>>> import numpy as np
>>> np.set_printoptions(precision=1, suppress=True, linewidth=100, legacy="1.25")
>>> feats = np.load("m.npy")
>>> feats
array([[ 3., -2., -1.],
       [ 1.,  0., -1.],
       [ 0.,  0.,  2.]])
>>> w, vecs = np.linalg.eig(feats)
>>> print(np.sort(np.linalg.eigvals(feats @ feats)))
[1. 4. 4.]
>>> print(w)
[2. 1. 2.]
>>> np.sort(np.linalg.eigvals(np.linalg.inv(feats)))
array([0.5, 0.5, 1. ])
>>> x = np.array([0, 1, 5])
>>> h = np.maximum(feats @ x, 0)
>>> np.flatnonzero(h > 1e-9)
array([2])
>>> A2 = np.array([[-2.0, -1.5, 1.3],
...     [0.9, 0.4, -1.6],
...     [0.2, 0.0, 0.0],
...     [-1.1, 0.7, 1.2]])
>>> Z = np.array([[0.9, 0.7, 1.7, 0.6], [0.4, 0.9, -0.6, -0.8], [0.6, 0.1, -1.5, 0.1]])
>>> F = A2 @ Z
>>> F.round(1) + 0
array([[-1.6, -2.6, -4.4,  0.1],
       [ 0. ,  0.8,  3.7,  0.1],
       [ 0.2,  0.1,  0.3,  0.1],
       [ 0. ,  0. , -4.1, -1.1]])
>>> # rank 3
>>> np.round(np.einsum("ii->", F), 1)
-1.5
>>> round(float(np.linalg.eigvals(F).sum().real), 1)
-1.5
>>> np.round(np.kron(np.eye(2, dtype=int), F), 1) + 0
array([[-1.6, -2.6, -4.4,  0.1,  0. ,  0. ,  0. ,  0. ],
       [ 0. ,  0.8,  3.7,  0.1,  0. ,  0. ,  0. ,  0. ],
       [ 0.2,  0.1,  0.3,  0.1,  0. ,  0. ,  0. ,  0. ],
       [ 0. ,  0. , -4.1, -1.1,  0. ,  0. ,  0. ,  0. ],
       [ 0. ,  0. ,  0. ,  0. , -1.6, -2.6, -4.4,  0.1],
       [ 0. ,  0. ,  0. ,  0. ,  0. ,  0.8,  3.7,  0.1],
       [ 0. ,  0. ,  0. ,  0. ,  0.2,  0.1,  0.3,  0.1],
       [ 0. ,  0. ,  0. ,  0. ,  0. ,  0. , -4.1, -1.1]])
>>> round(float(np.linalg.norm(F, 2)), 1)
7.5
>>> round(float(np.linalg.norm(F) ** 2 / np.linalg.norm(F, 2) ** 2), 1)
1.1
>>> round(F[1] @ F[3], 1)
-15.2
>>> np.linalg.norm(F, axis=1)
array([5.4, 3.8, 0.4, 4.2])
>>> print(round(float(np.linalg.norm(F, "nuc")), 1))
10.3
>>> round(np.linalg.norm(F[1] - F[3]), 1)
7.9
>>> np.linalg.norm(F, axis=0)
array([1.6, 2.8, 7.1, 1.1])
>>> np.linalg.norm(F, axis=1).argmax()
0
>>> K = np.load("data.npy")
>>> K
array([[ 2,  0],
       [ 1, -5]])
>>> K[0] @ K[1]
2
>>> np.round(np.linalg.norm(K[0], 1), 1), round(float(np.linalg.norm(K[0], np.inf)), 1)
(2.0, 2.0)
>>> w, vecs = np.linalg.eig(K)
>>> print(np.sort(np.linalg.eigvals(np.linalg.inv(K))))
[-0.2  0.5]
>>> w
array([-5.,  2.])
>>> np.prod(w)
-10.0
>>> q = K.astype(float).copy()
>>> for j in range(2):
...     q[:, j] -= q[:, :j] @ (q[:, :j].T @ q[:, j])
...     q[:, j] /= np.linalg.norm(q[:, j])
... 
>>> q
array([[ 0.9,  0.4],
       [ 0.4, -0.9]])
>>> np.round(q.T @ q, 1) + 0
array([[1., 0.],
       [0., 1.]])
>>> q.T @ K
array([[ 2.2, -2.2],
       [ 0. ,  4.5]])
>>> rng = np.random.default_rng(85)
>>> M = rng.normal(size=(19, 3)) + 10 * np.array([3, 0, -2])
>>> M.round(1) + 0
array([[ 31.3,  -1.1, -20.9],
       [ 29.1,  -0.1, -19.6],
       [ 30.4,   0.3, -20.9],
       [ 29.7,   0.2, -20.3],
       [ 28.8,   1.9, -20.5],
       [ 28.6,  -0.8, -21.1],
       [ 27.8,   0.2, -19.2],
       [ 28.6,  -0.2, -19.8],
       [ 31.1,  -0.5, -18.6],
       [ 29.4,  -1. , -20.8],
       [ 30.6,   0.2, -19.5],
       [ 29.2,  -0.4, -20.6],
       [ 30.1,   0. , -20. ],
       [ 28.6,  -1.1, -19.4],
       [ 30.3,   2.2, -19.2],
       [ 29.7,   0. , -19.9],
       [ 32.5,   0.3, -21.9],
       [ 30.8,   0. , -19.7],
       [ 29.5,  -2. , -17.6]])
>>> def softmax(z):
...     e = np.exp(z - z.max(axis=-1, keepdims=True))
...     return e / e.sum(axis=-1, keepdims=True)
... 
>>> print(np.round(softmax(10 * M[18]), 1) + 0)
[1. 0. 0.]
>>> S = M @ M.T / np.sqrt(3)
>>> print(softmax(S)[18] @ M)
[ 32.5   0.3 -21.9]
>>> softmax(S).round(6).argmax(axis=1)
array([16, 16, 16, 16, 16, 16, 16, 16, 16, 16, 16, 16, 16, 16, 16, 16, 16, 16, 16])
>>> arr = np.load("dump.npy")
>>> arr
array([[-32.7, -31.3,  19.6],
       [-16.2, -17.6,  10.5],
       [-11.5, -13.4,   8. ],
       [ -9.5, -11.4,   6.8],
       [ -5.9,  -7.9,   4.8],
       [ -5.1,  -7. ,   4.4],
       [ -4.5,  -6.4,   4. ],
       [ -4.5,  -6.3,   4. ],
       [ -4.4,  -6.2,   4. ],
       [ -2.4,  -3.8,   2.7],
       [ -2. ,  -3.2,   2.4],
       [ -0.5,  -1. ,   1. ],
       [ -0.1,  -0.2,   0.3],
       [  0.3,   0.5,  -0.8],
       [  7. ,   2.6, -15. ],
       [  8.7,   3. , -17.5],
       [ 19.4,   5.6, -31.7]])
>>> A2 = np.c_[arr[:, :1] @ np.array([[4]]), np.array([1, 0, 1, 1, 2, 1, 2, 1, 0, 0, 1, 0, 0, 0, 1, 1, 0])]
>>> print(A2)
[[-130.8    1. ]
 [ -64.8    0. ]
 [ -46.     1. ]
 [ -38.     1. ]
 [ -23.6    2. ]
 [ -20.4    1. ]
 [ -18.     2. ]
 [ -18.     1. ]
 [ -17.6    0. ]
 [  -9.6    0. ]
 [  -8.     1. ]
 [  -2.     0. ]
 [  -0.4    0. ]
 [   1.2    0. ]
 [  28.     1. ]
 [  34.8    1. ]
 [  77.6    0. ]]
>>> np.linalg.matrix_rank(A2)
2
>>> print(np.round(np.linalg.lstsq(arr, A2[:, 0])[0], 1) + 0)
[4. 0. 0.]
>>> np.linalg.matrix_rank(np.c_[arr, A2])
4
>>> W = np.array([[2, -2, 2], [0, -2, 1], [-2, 0, -1]])
>>> b = np.array([2, 2, 3])
>>> hid = np.maximum(arr @ W + b, 0)
>>> np.linalg.matrix_rank(hid)
3
>>> (hid > 0).astype(int)
array([[0, 1, 0],
       [0, 1, 0],
       [0, 1, 0],
       [0, 1, 0],
       [0, 1, 0],
       [0, 1, 0],
       [0, 1, 0],
       [0, 1, 0],
       [0, 1, 0],
       [0, 1, 0],
       [0, 1, 0],
       [0, 1, 0],
       [1, 1, 1],
       [1, 1, 1],
       [1, 0, 1],
       [1, 0, 1],
       [1, 0, 1]])
>>> (hid > 0).mean(axis=0)
array([0.3, 0.8, 0.3])
>>> Z = np.array([[2, -2], [3, -3], [0, -3]])
>>> (hid @ Z).round(6).argmax(axis=1)
array([0, 0, 0, 0, 0, 0, 0, 0, 0, 0, 0, 0, 0, 0, 0, 0, 0])
>>> Xc = arr - arr.mean(axis=0)
>>> Uu, sv, VT = np.linalg.svd(Xc, full_matrices=False)
>>> print(np.round(Xc.mean(axis=0), 1) + 0)
[0. 0. 0.]
>>> round((sv ** 2).sum() ** 2 / (sv ** 4).sum(), 1)
1.1
>>> np.searchsorted(np.cumsum(sv ** 2) / (sv ** 2).sum(), 0.9) + 1
1
>>> np.linalg.matrix_rank(Xc)
3
>>> np.abs(Uu[:, 0]).argmax()
0
>>> VT[0] * np.sign(VT[0, np.abs(VT[0]).argmax()])
array([-0.6, -0.5,  0.6])
>>> A2 = arr / np.sqrt((arr ** 2).mean(axis=1, keepdims=True))
>>> A2[7]
array([-0.9, -1.3,  0.8])
>>> np.linalg.norm(A2, axis=1)
array([1.7, 1.7, 1.7, 1.7, 1.7, 1.7, 1.7, 1.7, 1.7, 1.7, 1.7, 1.7, 1.7, 1.7, 1.7, 1.7, 1.7])
>>> Xc = (arr - arr.mean(axis=0)) / arr.std(axis=0)
>>> np.argwhere(np.abs(Xc) > 2)
array([[ 0,  0],
       [ 0,  1],
       [16,  0],
       [16,  2]])
>>> print(Xc.std(axis=0))
[1. 1. 1.]
>>> b = np.linalg.lstsq(np.delete(Xc, 0, axis=1), Xc[:, 0])[0]
>>> b
array([ 0.6, -0.4])
>>> round(float(1 - np.var(Xc[:, 0] - np.delete(Xc, 0, axis=1) @ b)), 1)
1.0
>>> m1 = np.array([[1, 3, 0], [3, 1, 3], [0, 3, 1]])
>>> m1
array([[1, 3, 0],
       [3, 1, 3],
       [0, 3, 1]])
>>> np.round(np.linalg.eigvalsh(m1).min(), 1)
-3.2
>>> [round(float(np.linalg.det(m1[:i, :i])), 2) + 0 for i in range(1, 4)]
[1.0, -8.0, -17.0]
>>> np.all(np.linalg.eigvalsh(m1) > 0)
False
>>> np.sort(np.abs(np.linalg.eigvals(m1)))
array([1. , 3.2, 5.2])
>>> print(np.linalg.matrix_power(m1, 2))
[[10  6  9]
 [ 6 19  6]
 [ 9  6 10]]
>>> print(round(float(np.abs(np.linalg.eigvals(m1)).max()), 1))
5.2
>>> A = np.load("w.npy")
>>> A
array([[ 0.8,  0.9, -0.8],
       [-0.1, -0.1,  0.1],
       [ 0.3,  0.4, -0.3],
       [ 0.1,  0.1, -0.1],
       [ 0.3,  0.4, -0.3],
       [-0.5, -0.7,  0.5],
       [-0.7, -0.8,  0.7],
       [-0.9, -1. ,  0.9],
       [-0.4, -0.6,  0.4],
       [ 0.6,  0.8, -0.6],
       [-0.4, -0.6,  0.4],
       [-0.2, -0.2,  0.2],
       [-0.2, -0.2,  0.2],
       [-0.9, -1. ,  0.9],
       [-0.9, -1. ,  0.9],
       [-0.1, -0.1,  0.1],
       [ 0.4,  0.5, -0.4],
       [ 0.7,  0.9, -0.7],
       [ 0.3,  0.4, -0.3],
       [ 1. ,  1. , -1. ],
       [-0.7, -0.8,  0.7],
       [-0.5, -0.7,  0.5]])
>>> Xc = A - A.mean(axis=0)
>>> Uu, sv, VT = np.linalg.svd(Xc, full_matrices=False)
>>> np.abs(VT[0]).argmax()
1
>>> np.searchsorted(np.cumsum(sv ** 2) / (sv ** 2).sum(), 0.9) + 1
1
>>> np.abs(Uu[:, 0]).argmax()
19
>>> print(np.round(Xc.mean(axis=0), 1) + 0)
[0. 0. 0.]
>>> round(float((sv ** 2).sum() ** 2 / (sv ** 4).sum()), 1)
1.0
>>> VT[0] * np.sign(VT[0, np.abs(VT[0]).argmax()])
array([ 0.5,  0.6, -0.5])
>>> print(np.round(sv ** 2 / (sv ** 2).sum(), 1) + 0)
[1. 0. 0.]
>>> gram = np.cov(A, rowvar=False)
>>> np.corrcoef(A.T)
array([[ 1.,  1., -1.],
       [ 1.,  1., -1.],
       [-1., -1.,  1.]])
>>> A.std(axis=0)
array([0.6, 0.7, 0.6])
>>> gram
array([[ 0.3,  0.4, -0.3],
       [ 0.4,  0.5, -0.4],
       [-0.3, -0.4,  0.3]])
>>> np.argsort(-A.std(axis=0).round(6), kind="stable")
array([1, 0, 2])
>>> np.corrcoef(A[:, 0], A[:, 2])[0, 1]
-1.0
>>> Z = A[[9, 18]].astype(float)
>>> for _ in range(6):
...     z = np.linalg.norm(A[:, None] - Z, axis=-1).argmin(axis=1)
...     Z = np.array([A[z == j].mean(axis=0) for j in range(2)])
... 
>>> z
array([0, 1, 0, 0, 0, 1, 1, 1, 1, 0, 1, 1, 1, 1, 1, 1, 0, 0, 0, 0, 1, 1])
>>> Z[1] - Z[0]
array([-1. , -1.2,  1. ])
>>> np.bincount(z)
array([ 9, 13])
>>> Z
array([[ 0.5,  0.6, -0.5],
       [-0.5, -0.6,  0.5]])
